In [1]: import numpy as np

In [2]: np.set_printoptions(suppress=True, linewidth=160)

In [3]: tidy = lambda a: np.round(a, 4) + 0

In [4]: A = np.load("a.npy")

In [5]: print(A)
[[ -1.7864  12.7221  -8.6544]
 [  2.9517  -9.8799   2.3622]
 [ -0.2245  -8.0169  10.3631]
 [  5.2963 -10.7843  -6.1812]
 [  3.3443 -12.3406   1.117 ]
 [  0.9455  -0.4225  -2.1232]
 [  0.3588  -6.3675   4.1605]
 [  5.0239 -18.117    0.7858]
 [ -5.3201  13.8474   2.902 ]
 [ -4.3512  16.4969  -4.3659]
 [ -3.4488  13.4309  -2.6972]
 [  1.3559  -7.2969   3.4279]
 [  1.0183   6.0763  -9.2939]]

In [6]: D = np.linalg.norm(A[:, None] - A[None], axis=-1)

In [7]: print(D[1].round(6).argsort(kind="stable")[:4])
[ 1  4 11  6]

In [8]: print(np.unravel_index(D.round(6).argmax(), D.shape))
(np.int64(7), np.int64(9))

In [9]: print(tidy(D[:5, :5]))
[[ 0.     25.5864 28.1817 24.6745 27.3851]
 [25.5864  0.      8.8076  8.9053  2.7856]
 [28.1817  8.8076  0.     17.6593 10.813 ]
 [24.6745  8.9053 17.6593  0.      7.7134]
 [27.3851  2.7856 10.813   7.7134  0.    ]]

In [10]: U, sigma, VT = np.linalg.svd(A)

In [11]: print(tidy(sigma))
[43.4549 18.1256  0.9849]

In [12]: A2 = U[:, :2] @ np.diag(sigma[:2]) @ VT[:2]

In [13]: print(np.linalg.matrix_rank(A2))
2

In [14]: print(tidy(np.linalg.norm(A - A2) / np.linalg.norm(A)))
0.0209

In [15]: cen = (A - A.mean(axis=0)) / A.std(axis=0)

In [16]: print(np.argwhere(np.abs(cen) > 2))
[[2 2]]

In [17]: print(tidy(cen.std(axis=0)))
[1. 1. 1.]

In [18]: b = np.linalg.lstsq(np.delete(cen, 2, axis=1), cen[:, 2])[0]

In [19]: print(tidy(1 - np.var(cen[:, 2] - np.delete(cen, 2, axis=1) @ b)))
0.9657

In [20]: print(np.abs(b).argmax())
1

In [21]: print(tidy(b))
[-2.0054 -2.2561]

In [22]: cen = A - A.mean(axis=0)

In [23]: U, sigma, VT = np.linalg.svd(cen, full_matrices=False)

In [24]: print(tidy(sigma))
[43.3758 17.874   0.9733]

In [25]: print((np.sign(U[:, 0]) == np.sign(U[0, 0])).astype(int))
[1 0 0 0 0 1 0 0 1 1 1 0 1]

In [26]: print(tidy(VT[0] * np.sign(VT[0, np.abs(VT[0]).argmax()])))
[-0.2356  0.945  -0.2269]

In [27]: print(tidy(np.abs(VT[-1])))
[0.9186 0.2928 0.2655]

In [28]: print(np.linalg.matrix_rank(cen))
3

In [29]: C = A[[0, 4]].astype(float)

In [30]: for _ in range(3):
    ...:     lab = np.linalg.norm(A[:, None] - C, axis=-1).argmin(axis=1)
    ...:     C = np.array([A[lab == j].mean(axis=0) for j in range(2)])
    ...: 

In [31]: print(lab)
[0 1 1 1 1 1 1 1 0 0 0 1 0]

In [32]: print(tidy(C))
[[-2.7776 12.5147 -4.4219]
 [ 2.3815 -9.1532  1.739 ]]

In [33]: print(np.abs(C[1] - C[0]).argmax())
1

In [34]: print(tidy(C[1] - C[0]))
[  5.1591 -21.6679   6.1609]

In [35]: A2 = np.array([[-2, -3], [1, -2]])

In [36]: m1 = np.kron(np.eye(2, dtype=int), A2)

In [37]: print(m1)
[[-2 -3  0  0]
 [ 1 -2  0  0]
 [ 0  0 -2 -3]
 [ 0  0  1 -2]]

In [38]: x0 = np.array([-2, 1, -2, 0])

In [39]: print((m1 * x0).sum(axis=1))
[ 1 -4  4 -2]

In [40]: print(np.linalg.norm(m1 @ x0) <= np.linalg.norm(m1, 2) * np.linalg.norm(x0) + 1e-9)
True

In [41]: print(m1 @ np.ones(4))
[-5. -1. -5. -1.]

In [42]: print(m1 @ x0)
[ 1 -4  4 -2]

In [43]: print((m1 @ x0).argmax())
2

In [44]: print(m1 @ (2 * x0))
[ 2 -8  8 -4]

In [45]: print(np.allclose(m1 @ m1.T, m1.T @ m1))
False

In [46]: print(np.linalg.matrix_power(m1, 2))
[[ 1 12  0  0]
 [-4  1  0  0]
 [ 0  0  1 12]
 [ 0  0 -4  1]]

In [47]: K = np.loadtxt("block15.csv", delimiter=",")

In [48]: print(K)
[[ 3.1973  0.0327  3.844 ]
 [ 0.8953  1.6741 -4.6255]
 [-4.0299 -1.6247  2.4739]
 [ 2.3752 -2.9279 -3.2842]
 [ 1.6659  3.204   3.4582]
 [ 4.277   1.0072 -2.386 ]
 [-3.7926  3.1981  0.6233]
 [ 3.7318 -1.0404 -3.1609]
 [-2.8988 -3.1484 -2.5854]
 [-4.4587  2.2287  0.3912]
 [ 4.3784 -0.161   2.409 ]
 [ 3.969  -2.0627 -2.2344]
 [ 0.4806  4.7706  1.418 ]
 [-4.5475 -1.984   0.6199]
 [ 2.1497 -4.0832 -1.9251]
 [ 3.9654  2.7242 -1.3618]
 [-0.4611  1.7597 -4.6573]
 [-0.6899  1.8685  4.5862]
 [ 2.3109  3.0445 -3.2235]]

In [49]: x0 = np.array([-2, -3, -2])

In [50]: y = K @ x0

In [51]: print(tidy(np.linalg.pinv(K) @ K))
[[1. 0. 0.]
 [0. 1. 0.]
 [0. 0. 1.]]

In [52]: print(tidy(np.linalg.lstsq(K, y)[0]))
[-2. -3. -2.]

In [53]: rng = np.random.default_rng(28)

In [54]: y = y + 0.05 * rng.normal(size=19)

In [55]: print(tidy(y))
[-14.241    2.4447   7.9746  10.5755 -19.8456  -6.7572  -3.2562   1.9204  20.4341   1.4259 -13.042    2.7021 -18.0737  13.7491  11.886  -13.42     4.929
 -13.3804  -7.1913]

In [56]: b, *_ = np.linalg.lstsq(K, y)

In [57]: print([round(float(np.linalg.norm(np.linalg.solve(K.T @ K + lam * np.eye(3), K.T @ y))), 2) for lam in (0, 1, 10, 100)])
[4.12, 4.09, 3.86, 2.46]

In [58]: print(tidy(K.T @ (y - K @ b)))
[0. 0. 0.]

In [59]: print(tidy(np.linalg.norm(y - K @ b)))
0.1992

In [60]: print(tidy(b))
[-1.9974 -2.9971 -2.0013]

In [61]: D = np.linalg.norm(K[:, None] - K[None], axis=-1)

In [62]: print(tidy(np.linalg.norm(K, axis=1)))
[5.     4.9999 5.     5.     5.     5.     5.     5.     5.     5.     5.     5.     5.     5.     5.     5.     5.     5.     5.    ]

In [63]: cen = (K - K.mean(axis=0)) / K.std(axis=0)

In [64]: print(np.argwhere(np.abs(cen) > 2))
[]

In [65]: b = np.linalg.lstsq(np.delete(cen, 0, axis=1), cen[:, 0])[0]

In [66]: print(np.abs(b).argmax())
1

In [67]: A2 = np.array([[2, 5, 1], [0, 4, 0], [0, 3, 4]])

In [68]: print(np.vstack([K, A2.T]).shape)
(22, 3)

In [69]: print(np.linalg.matrix_rank(K @ A2))
3

In [70]: print(tidy(np.einsum("ij,ij->i", K, K)))
[25.0001 24.9994 24.9999 25.0001 25.     25.0002 25.0002 25.0001 24.9998 25.0001 24.9996 25.0002 25.0003 25.0003 24.9997 25.0002 24.9996 25.0005 25.0002]

In [71]: t3 = np.stack([K, -1 * K, K[::-1]])

In [72]: print(t3.sum(axis=0))
[[ 2.3109  3.0445 -3.2235]
 [-0.6899  1.8685  4.5862]
 [-0.4611  1.7597 -4.6573]
 [ 3.9654  2.7242 -1.3618]
 [ 2.1497 -4.0832 -1.9251]
 [-4.5475 -1.984   0.6199]
 [ 0.4806  4.7706  1.418 ]
 [ 3.969  -2.0627 -2.2344]
 [ 4.3784 -0.161   2.409 ]
 [-4.4587  2.2287  0.3912]
 [-2.8988 -3.1484 -2.5854]
 [ 3.7318 -1.0404 -3.1609]
 [-3.7926  3.1981  0.6233]
 [ 4.277   1.0072 -2.386 ]
 [ 1.6659  3.204   3.4582]
 [ 2.3752 -2.9279 -3.2842]
 [-4.0299 -1.6247  2.4739]
 [ 0.8953  1.6741 -4.6255]
 [ 3.1973  0.0327  3.844 ]]

In [73]: print(np.linalg.matrix_rank(t3))
[3 3 3]

In [74]: print((t3 @ K.T).shape)
(3, 19, 19)

In [75]: print(t3.shape)
(3, 19, 3)

In [76]: M = np.load("dump.npy")

In [77]: print(M)
[[4. 1. 0. 0.]
 [0. 4. 1. 0.]
 [0. 0. 4. 1.]
 [0. 0. 0. 4.]]

In [78]: A2 = m1 / np.sqrt((m1 ** 2).mean(axis=1, keepdims=True))

In [79]: print(np.linalg.matrix_rank(A2) == np.linalg.matrix_rank(m1))
True

In [80]: print(tidy(A2[0]))
[-1.1094 -1.6641  0.      0.    ]

In [81]: print(np.linalg.matrix_rank(m1 - m1.mean(axis=1, keepdims=True)))
3

In [82]: A2 = M + rng.integers(-2, 3, (4, 3)) @ rng.integers(-2, 3, (3, 4))

In [83]: print(A2)
[[ 2.  9.  0.  0.]
 [ 2. -1.  2.  0.]
 [-6. -3.  8. -5.]
 [-7. -2.  3. -2.]]

In [84]: print(np.abs(A2 - M).sum(axis=1))
[10.  8. 19. 18.]

In [85]: u = np.array([3, 0, -1, 3])

In [86]: A2 = M + np.outer(u, np.eye(4)[2])

In [87]: print(np.linalg.matrix_rank(np.linalg.inv(A2) - np.linalg.inv(M), tol=1e-8))
1

In [88]: print(np.linalg.matrix_rank(A2 - M))
1

In [89]: x0 = np.array([2, 3, 0, 3])

In [90]: y = M @ x0

In [91]: print(y)
[11. 12.  3. 12.]

In [92]: print(tidy(np.linalg.solve(M, 2 * y)))
[4. 6. 0. 6.]

In [93]: print(tidy(np.linalg.solve(M, y)))
[2. 3. 0. 3.]

In [94]: print(tidy(np.linalg.solve(M, y + M[:, 2])))
[2. 3. 1. 3.]

In [95]: data = np.load("m.npy")

In [96]: print(data)
[[  1.8549  -8.5063 -11.3442]
 [  2.6921   2.6567 -13.622 ]
 [  7.4311  -6.8208  -4.3477]]

In [97]: def softmax(z):
    ...:     e = np.exp(z - z.max(axis=-1, keepdims=True))
    ...:     return e / e.sum(axis=-1, keepdims=True)
    ...: 

In [98]: print(tidy(softmax(data).sum(axis=1)))
[1. 1. 1.]

In [99]: print(tidy(softmax(data[2])))
[1. 0. 0.]

In [100]: print(tidy(softmax(10 * data[2])))
[1. 0. 0.]

In [101]: att = data @ data.T / np.sqrt(3)

In [102]: print(softmax(att).round(6).argmax(axis=1))
[0 1 0]

In [103]: print(tidy(softmax(att + np.triu(np.full(att.shape, -np.inf), 1))))
[[1.     0.     0.    ]
 [0.     1.     0.    ]
 [0.5685 0.     0.4315]]

In [104]: print(tidy(softmax(att)[2] @ data))
[ 4.2608 -7.7791 -8.3255]

In [105]: X = rng.normal(size=(18, 3)) + 3 * np.array([-1, -3, 3])

In [106]: print(tidy(X))
[[ -3.9894  -9.8118   8.2508]
 [ -2.7816  -8.5067   9.1769]
 [ -2.8478  -8.6419   8.2105]
 [ -2.9699 -11.0089   8.1562]
 [ -2.2407  -8.5123  10.2817]
 [ -4.5987  -8.2286   7.9485]
 [ -2.3205 -11.0268   8.235 ]
 [ -3.3698 -10.6843   7.9504]
 [ -1.0595  -7.9775   9.3595]
 [ -3.4194  -9.4937   8.5141]
 [ -0.4762  -8.5197   9.7471]
 [ -3.4078  -8.8962   9.5809]
 [ -3.3149  -8.8124   8.926 ]
 [ -3.1161  -9.5804   9.6177]
 [ -2.9541  -8.0152   9.3822]
 [ -3.8602  -8.5949   9.3804]
 [ -1.8376  -8.7172   9.4964]
 [ -1.6005  -7.9056   8.8698]]

In [107]: hat = X @ np.linalg.solve(X.T @ X, X.T)

In [108]: print(tidy(np.trace(hat)))
3.0

In [109]: print(tidy(np.linalg.eigvalsh(hat)))
[0. 0. 0. 0. 0. 0. 0. 0. 0. 0. 0. 0. 0. 0. 0. 1. 1. 1.]

In [110]: x0 = np.array([3, -5, 4])

In [111]: h = np.maximum(X @ x0, 0)

In [112]: print(tidy(X.T @ h))
[ -3589.2156 -11891.3385  11730.0599]

In [113]: print(tidy(X * (h > 1e-9)[:, None]))
[[ -3.9894  -9.8118   8.2508]
 [ -2.7816  -8.5067   9.1769]
 [ -2.8478  -8.6419   8.2105]
 [ -2.9699 -11.0089   8.1562]
 [ -2.2407  -8.5123  10.2817]
 [ -4.5987  -8.2286   7.9485]
 [ -2.3205 -11.0268   8.235 ]
 [ -3.3698 -10.6843   7.9504]
 [ -1.0595  -7.9775   9.3595]
 [ -3.4194  -9.4937   8.5141]
 [ -0.4762  -8.5197   9.7471]
 [ -3.4078  -8.8962   9.5809]
 [ -3.3149  -8.8124   8.926 ]
 [ -3.1161  -9.5804   9.6177]
 [ -2.9541  -8.0152   9.3822]
 [ -3.8602  -8.5949   9.3804]
 [ -1.8376  -8.7172   9.4964]
 [ -1.6005  -7.9056   8.8698]]

In [114]: J = np.load("mat.npy")

In [115]: print(J)
[[-6.9848  9.6977 -3.0153]
 [-5.7072  8.8817 -2.4995]
 [-6.3762  7.1448 -1.5151]
 [ 2.6975  3.3599  3.001 ]
 [ 2.7624  4.7741  5.3984]
 [-7.1986  9.0257 -2.5829]
 [-4.455   9.3964 -2.8284]
 [ 3.1413  1.9572  3.4111]
 [ 2.9612  2.1027  4.2759]
 [-6.3064  9.2676 -3.9334]
 [-4.0377  8.5763 -4.222 ]
 [-6.8794  8.1016 -4.3817]
 [-7.412   7.5118 -2.645 ]
 [-6.5635  9.2093 -2.4757]
 [-4.0434  8.32   -1.9589]
 [-5.4848  8.7304 -1.9122]
 [ 1.1604  2.2808  3.0271]
 [-8.0154  8.6027 -3.6343]
 [-6.5325  7.6906 -4.0115]]

In [116]: lab = J[:, 1] > np.median(J[:, 1])

In [117]: u = J[lab].mean(axis=0) - J[~lab].mean(axis=0)

In [118]: print(np.argsort(-np.abs(u).round(6), kind="stable"))
[0 1 2]

In [119]: print(tidy(u))
[-4.2316  3.7187 -3.4717]

In [120]: print(((J - J.mean(axis=0)) @ u > 0).astype(int))
[1 1 1 0 0 1 1 0 0 1 1 1 1 1 1 1 0 1 1]

In [121]: cen = J - J.mean(axis=0)

In [122]: vecs = np.linalg.svd(cen)[2][:2]

In [123]: A2 = cen - cen @ vecs.T @ vecs

In [124]: print(tidy((cen @ vecs.T).std(axis=0)))
[5.5537 0.9666]

In [125]: print(tidy(A2.std(axis=0)))
[0.428  0.2147 0.7297]

In [126]: print(tidy(np.diag(vecs.T @ vecs)))
[0.7595 0.9395 0.301 ]

In [127]: print(tidy(np.cov(cen @ vecs.T, rowvar=False)))
[[32.5576  0.    ]
 [ 0.      0.9862]]

In [128]: D = np.linalg.norm(J[:, None] - J[None], axis=-1)

In [129]: print(D.mean(axis=1).argmax())
8

In [130]: print(tidy(D[:5, :5]))
[[ 0.      1.6013  3.023  13.0426 13.7855]
 [ 1.6013  0.      2.1056 11.4623 12.2875]
 [ 3.023   2.1056  0.     10.8191 11.7017]
 [13.0426 11.4623 10.8191  0.      2.7842]
 [13.7855 12.2875 11.7017  2.7842  0.    ]]

In [131]: print(np.unravel_index(D.round(6).argmax(), D.shape))
(np.int64(8), np.int64(17))

In [132]: print(D.shape)
(19, 19)

In [133]: print(D[10].round(6).argsort(kind="stable")[:4])
[10  6 14  9]

In [134]: print(np.flatnonzero(D[10] < D.mean() / 2))
[ 1  6  9 10 11 14 15 18]

In [135]: cen = J - J.mean(axis=0)

In [136]: U, sigma, VT = np.linalg.svd(cen, full_matrices=False)

In [137]: print(tidy(cen.mean(axis=0)))
[0. 0. 0.]

In [138]: print(np.abs(U[:, 0]).argmax())
8

In [139]: print(np.searchsorted(np.cumsum(sigma ** 2) / (sigma ** 2).sum(), 0.9) + 1)
1

In [140]: print(tidy(sigma))
[24.2082  4.2132  3.8042]

In [141]: print(tidy(VT[0] * np.sign(VT[0, np.abs(VT[0]).argmax()])))
[ 0.7067 -0.4492  0.5467]

In [142]: print(tidy(sigma ** 2 / (sigma ** 2).sum()))
[0.9479 0.0287 0.0234]

In [143]: print(np.abs(VT[0]).argmax())
0

In [144]: print(tidy((sigma ** 2).sum() ** 2 / (sigma ** 4).sum()))
1.1113

In [145]: print(tidy(np.linalg.norm(J)))
43.376

In [146]: print(np.count_nonzero(J))
57

In [147]: print(J.shape)
(19, 3)

In [148]: print(tidy(np.linalg.svd(J, compute_uv=False)))
[41.2067 12.9632  3.9288]

In [149]: print(np.abs(J).max())
9.6977

In [150]: print(np.linalg.matrix_rank(J))
3

In [151]: print(np.unravel_index(np.abs(J).argmax(), J.shape))
(np.int64(0), np.int64(1))

In [152]: u = np.array([-1, 0, 3, 1])

In [153]: F = u[np.abs(np.subtract.outer(np.arange(4), np.arange(4)))]

In [154]: print(F)
[[-1  0  3  1]
 [ 0 -1  0  3]
 [ 3  0 -1  0]
 [ 1  3  0 -1]]

In [155]: # symmetric, so the eigenvalues are real

In [156]: u = np.array([3, 1, 2, 2])

In [157]: A2 = F + np.outer(u, np.eye(4)[3])

In [158]: print(A2)
[[-1.  0.  3.  4.]
 [ 0. -1.  0.  4.]
 [ 3.  0. -1.  2.]
 [ 1.  3.  0.  1.]]

In [159]: print(tidy(np.linalg.det(A2) / np.linalg.det(F)), tidy(1 + np.linalg.solve(F, u)[3]))
1.4921 1.4921

In [160]: print(np.linalg.matrix_rank(np.linalg.inv(A2) - np.linalg.inv(F), tol=1e-8))
1

In [161]: print(tidy(np.linalg.det(F[::-1])))
63.0

In [162]: print(np.einsum("ij,ji->", F, F))
42

In [163]: print(np.einsum("ii->", F))
-4

In [164]: x0 = np.array([4, -2, 5, -4])

In [165]: y = F @ x0

In [166]: print(y)
[  7 -10   7   2]

In [167]: print(tidy(np.linalg.solve(F.T, F[2])))
[0. 0. 1. 0.]

In [168]: print(tidy(np.linalg.solve(F, F[:, 1])))
[0. 1. 0. 0.]

In [169]: print(tidy(np.linalg.solve(F, -2 * y)))
[ -8.   4. -10.   8.]
